$ python3 -q
>>> import numpy as np
>>> from numpy import linalg as LA
>>> np.set_printoptions(precision=2, suppress=True, linewidth=100)
>>> C = np.sign(np.array([[-1, 2, 2, 1], [1, -1, -1, 1], [3, 3, 3, 0], [-3, -2, -3, 0]]))
>>> A2 = (np.tril(C, -1) + np.eye(4)) @ (np.triu(C, 1) + np.eye(4))
>>> evals = np.array([3, 4, 1, 5])
>>> F = np.rint(A2 * evals @ LA.inv(A2)) + 0
>>> F
array([[ 2.,  2.,  0.,  1.],
       [-2.,  3.,  4.,  2.],
       [-2.,  2.,  5.,  2.],
       [ 2., -2.,  0.,  3.]])
>>> F.reshape(-1, 2)
array([[ 2.,  2.],
       [ 0.,  1.],
       [-2.,  3.],
       [ 4.,  2.],
       [-2.,  2.],
       [ 5.,  2.],
       [ 2., -2.],
       [ 0.,  3.]])
>>> F.reshape(2, -1)
array([[ 2.,  2.,  0.,  1., -2.,  3.,  4.,  2.],
       [-2.,  2.,  5.,  2.,  2., -2.,  0.,  3.]])
>>> F.reshape(4, 5)
Traceback (most recent call last):
  File "<python-input-10>", line 1, in <module>
    F.reshape(4, 5)
    ~~~~~~~~~^^^^^^
ValueError: cannot reshape array of size 16 into shape (4,5)
>>> T = F.reshape(4, 2, -1)
>>> T[:, 0]
array([[ 2.,  2.],
       [-2.,  3.],
       [-2.,  2.],
       [ 2., -2.]])
>>> T.transpose(1, 0, 2)
array([[[ 2.,  2.],
        [-2.,  3.],
        [-2.,  2.],
        [ 2., -2.]],

       [[ 0.,  1.],
        [ 4.,  2.],
        [ 5.,  2.],
        [ 0.,  3.]]])
>>> np.swapaxes(T, 1, 2)[1]
array([[-2.,  4.],
       [ 3.,  2.]])
>>> arr = np.load("out6.npy")
>>> arr
array([[  2.18,   0.38,  -0.01,  -0.17],
       [ -2.3 ,  -2.36,  -0.06,   1.03],
       [-17.02,   0.7 ,  -0.02,  -0.09],
       [-18.36,  -1.3 ,  -0.13,  -0.64],
       [ -5.14,   0.11,  -0.12,  -0.44],
       [ -3.07,  -1.91,   0.12,   0.03],
       [ -6.56,   2.1 ,   0.19,   0.35],
       [  2.78,  -0.04,   0.11,  -0.19],
       [ -0.9 ,  -1.1 ,   0.01,   0.52],
       [ 12.11,   0.15,  -0.05,  -0.38],
       [ -3.94,   4.01,   0.14,   0.47],
       [ -7.31,   0.96,   0.05,   0.51],
       [ -4.82,   1.89,  -0.05,  -0.2 ],
       [ -7.04,  -1.09,  -0.13,   0.2 ]])
>>> C = arr[[12, 7]].astype(float)
>>> for _ in range(4):
...     idx = LA.norm(arr[:, None] - C, axis=-1).argmin(axis=1)
...     C = np.array([arr[idx == j].mean(axis=0) for j in range(2)])
... 
>>> idx
array([1, 0, 0, 0, 0, 0, 0, 1, 1, 1, 0, 0, 0, 0])
>>> C[1] - C[0]
array([11.6 , -0.46,  0.02, -0.18])
>>> A2 = arr / np.sqrt((arr ** 2).mean(axis=1, keepdims=True))
>>> A2[5]
array([-1.7 , -1.06,  0.07,  0.02])
>>> x = np.array([-5, 5, 2, -2])
>>> target = arr @ x
>>> b, lr = np.zeros(4), 1 / LA.norm(arr, 2) ** 2
>>> for i in range(25):
...     b -= lr * arr.T @ (arr @ b - target)
...     if i % 5 == 0: print(i, round(LA.norm(arr @ b - target), 2))
... 
0 30.09
5 24.8
10 20.47
15 16.92
20 14.01
>>> round(float(LA.cond(arr)), 2)
106.84
>>> b
array([-5.02,  3.17,  0.07, -0.12])
